% python3 -q
>>> import numpy as np
>>> import numpy.linalg as la
>>> np.set_printoptions(suppress=True, linewidth=160)
>>> J = np.load("data.npy")
>>> print(J)
[[6. 5. 5.]
 [5. 6. 5.]
 [5. 5. 6.]]
>>> Uu, sv, vt = la.svd(J)
>>> print(sv.round(2))
[16.  1.  1.]
>>> M2 = Uu[:, :1] @ np.diag(sv[:1]) @ vt[:1]
>>> print(la.matrix_rank(J, rtol=0.05))
3
>>> print(la.matrix_rank(M2))
1
>>> print(round(float(la.norm(J, 2) / la.norm(J)), 2))
1.0
>>> print(round(np.log10(la.cond(J))))
1
>>> print(np.round(np.abs(la.svd(J)[2][-1]), 2))
[0.   0.71 0.71]
>>> L = la.cholesky(J)
>>> print(np.round(L @ L.T, 2))
[[6. 5. 5.]
 [5. 6. 5.]
 [5. 5. 6.]]
>>> print((J @ J)[0])
[86. 85. 85.]
>>> print(np.sort(np.abs(np.fft.fft(J[0]))), np.round(np.sort(la.svd(J, compute_uv=False)), 2))
[ 1.  1. 16.] [ 1.  1. 16.]
>>> print(np.einsum("ij,ji->", J, J))
258.0
>>> print(round(la.eigvals(J).sum().real, 2))
18.0
>>> arr = np.load("layer1.npy")
>>> print(arr.round(2))
[[-0.3   0.96  0.12]
 [ 0.35 -1.12 -0.14]
 [-0.25  0.8   0.1 ]]
>>> # rank 1
>>> Uu, sv, vt = la.svd(arr, full_matrices=False)
>>> print(np.abs(Uu[:, 0]).round(6).argmax())
1
>>> print(np.cumsum(sv ** 2) / np.sum(sv ** 2))
[1. 1. 1.]
>>> print(Uu.shape, sv.shape, vt.shape)
(3, 3) (3,) (3, 3)
>>> print(np.allclose(Uu * sv @ vt, arr))
True
>>> print((sv > 1e-8).sum())
1
>>> print(sv.round(2) + 0)
[1.77 0.   0.  ]
>>> M2 = np.array([[-1, 3], [3, -2], [-2, 0]])
>>> print(np.round(arr @ M2, 2))
[[ 2.94 -2.82]
 [-3.43  3.29]
 [ 2.45 -2.35]]
>>> print(np.round(np.einsum("ij->j", arr), 2))
[-0.2   0.64  0.08]
>>> print(la.matrix_rank(np.vstack([arr, M2.T])))
3
>>> print(np.vstack([arr, M2.T]).shape)
(5, 3)
>>> print(la.matrix_rank(arr @ M2))
1
>>> print(np.round(M2.T @ arr.T, 2))
[[ 2.94 -3.43  2.45]
 [-2.82  3.29 -2.35]]
>>> mat = np.loadtxt("x.csv", delimiter=",")
>>> print(mat)
[[2. 1. 0. 0.]
 [0. 2. 1. 0.]
 [0. 0. 2. 1.]
 [0. 0. 0. 2.]]
>>> C2 = mat.T @ mat
>>> print(la.matrix_rank(C2))
4
>>> print(np.round(la.svd(mat, compute_uv=False) ** 2, 2))
[8.13 5.92 3.38 1.58]
>>> print(np.round(la.eigvalsh(C2)[::-1], 2))
[8.13 5.92 3.38 1.58]
>>> print((mat @ mat.T).shape)
(4, 4)
>>> print(np.allclose(C2, C2.T))
True
>>> r0, r1 = mat[2], mat[1]
>>> print(r0 @ r0)
5.0
>>> pr = (r0 @ r1) / (r0 @ r0) * r0
>>> print(la.matrix_rank(np.outer(r0, r1)))
1
>>> print(pr)
[0.  0.  0.8 0.4]
>>> Uu, sv, vt = la.svd(mat, full_matrices=False)
>>> print(np.round(Uu.T @ Uu, 2) + 0)
[[1. 0. 0. 0.]
 [0. 1. 0. 0.]
 [0. 0. 1. 0.]
 [0. 0. 0. 1.]]
>>> print(np.round(np.abs(vt[0]), 2))
[0.29 0.59 0.64 0.41]
>>> print(np.round(sv / sv[0], 2))
[1.   0.85 0.64 0.44]
>>> print(np.round(Uu.T @ mat @ vt.T, 2) + 0)
[[2.85 0.   0.   0.  ]
 [0.   2.43 0.   0.  ]
 [0.   0.   1.84 0.  ]
 [0.   0.   0.   1.26]]
>>> print(np.round(np.cumsum(sv ** 2) / np.sum(sv ** 2), 2))
[0.43 0.74 0.92 1.  ]
>>> print(np.round(la.det(mat.T), 2))
16.0
>>> print(np.round(la.eigvals(mat), 2))
[2. 2. 2. 2.]
>>> print(np.poly(mat))
[  1.  -8.  24. -32.  16.]
>>> print(np.einsum("ij,ji->", mat, mat))
16.0
>>> print(np.einsum("ii->", mat))
8.0
>>> print(round(float(la.eigvals(mat).sum().real), 2))
8.0
>>> print(np.kron(np.eye(2, dtype=int), mat))
[[2. 1. 0. 0. 0. 0. 0. 0.]
 [0. 2. 1. 0. 0. 0. 0. 0.]
 [0. 0. 2. 1. 0. 0. 0. 0.]
 [0. 0. 0. 2. 0. 0. 0. 0.]
 [0. 0. 0. 0. 2. 1. 0. 0.]
 [0. 0. 0. 0. 0. 2. 1. 0.]
 [0. 0. 0. 0. 0. 0. 2. 1.]
 [0. 0. 0. 0. 0. 0. 0. 2.]]
>>> vals, V = la.eig(mat)
>>> print(mat @ V[:, 0] - vals[0] * V[:, 0])
[0. 0. 0. 0.]
>>> print(np.round(np.sort(la.eigvals(mat @ mat)), 2))
[4. 4. 4. 4.]
>>> M = np.load("a.npy")
>>> print(M)
[[-1  0  1  2  3]
 [ 4  5  6  7  8]
 [ 9 10 11 12 13]
 [14 15 16 17 18]
 [19 20 21 22 23]]
>>> # rank 2
>>> q, V = la.qr(mat[:, :1])[0], la.qr(mat[:, 1:])[0]
>>> sv = la.svd(q.T @ V, compute_uv=False)
>>> print((sv > 0.9).sum())
0
>>> print(sv.round(2))
[0.5]
>>> print(np.round(la.norm(q @ q.T - V @ V.T, 2), 2))
1.0
>>> print(np.round(np.degrees(np.arccos(sv.clip(0, 1))), 2))
[60.19]
>>> q, _ = la.qr(np.array([[-0.2, 0.2, 0.7, 0.0],
...     [0.2, 0.0, 0.2, -1.2],
...     [1.0, -0.1, 0.2, -1.6],
...     [0.7, 0.8, -0.4, 1.5]]))
>>> V, _ = la.qr(np.array([[-1.1, 1.3, 0.0, 1.0, 1.5],
...     [0.7, -1.1, -0.9, -1.8, -0.7],
...     [-0.9, -1.2, 0.3, 0.1, -0.7],
...     [-0.7, 1.0, 1.7, 1.0, -1.6],
...     [-0.5, -1.2, -0.7, 0.1, 0.5]]))
>>> sv = 20 * 0.7 ** np.arange(4)
>>> feats = q[:, :4] * sv @ V[:4]
>>> print(feats.round(2))
[[  8.72   2.38   2.01  -0.51   5.2 ]
 [ -3.61   4.9   -1.85  -1.42   4.18]
 [-10.42   9.    10.82   0.76  -1.74]
 [ -3.43  -0.94   7.67 -13.45   1.89]]
>>> M2 = feats / np.sqrt((feats ** 2).mean(axis=1, keepdims=True))
>>> print(np.round(la.norm(M2, axis=1), 2))
[2.24 2.24 2.24 2.24]
>>> print(la.matrix_rank(M2) == la.matrix_rank(feats))
True
>>> print(M2[0].round(2))
[ 1.83  0.5   0.42 -0.11  1.09]
>>> K = np.load("test13.npy")
>>> print(K)
[[-2  0  0]
 [-1  1  0]
 [ 2 -1  2]]
>>> # triangular, det is the product of the diagonal
>>> vals, V = la.eig(K)
>>> print(np.round(np.sort(la.eigvals(K.T)), 2))
[-2.  1.  2.]
>>> print(np.round(np.sort(la.eigvals(K @ K)), 2))
[1. 4. 4.]
>>> print(K @ V[:, 0] - vals[0] * V[:, 0])
[0. 0. 0.]
>>> rng = np.random.default_rng(55)
>>> F = np.eye(4, dtype=int)[rng.permutation(4)] * np.array([1, 5, -1, -5])
>>> print(F)
[[ 0  0  0 -5]
 [ 1  0  0  0]
 [ 0  5  0  0]
 [ 0  0 -1  0]]
>>> hat = np.triu(np.array([[0, -2, -3, -1], [2, -2, 0, -1], [3, 3, -2, 3], [-1, 1, 1, 0]]), 1) + np.eye(4)
>>> M2 = hat @ F @ la.inv(hat)
>>> print(hat @ F - F @ hat)
[[ -2. -15.   1.   0.]
 [  0.   2.   4.   1.]
 [  0.   0.  -3.   5.]
 [  0.   0.   0.   3.]]
>>> print(np.trace(M2), np.trace(F))
0.0 0
>>> print(np.round(np.poly(M2), 2) + 0)
[  1.   0.   0.   0. -25.]
>>> print(round(float(la.det(M2)), 2))
-25.0
>>> x = np.array([1, 1, -2, -1])
>>> y = F @ x
>>> c, lr = np.zeros(4), 1 / la.norm(F, 2) ** 2
>>> for i in range(250):
...     c -= lr * F.T @ (F @ c - y)
...     if i % 50 == 0: print(i, round(la.norm(F @ c - y), 2))
... 
0 2.15
50 0.28
100 0.04
150 0.0
200 0.0
>>> print(round(la.cond(F), 2))
5.0
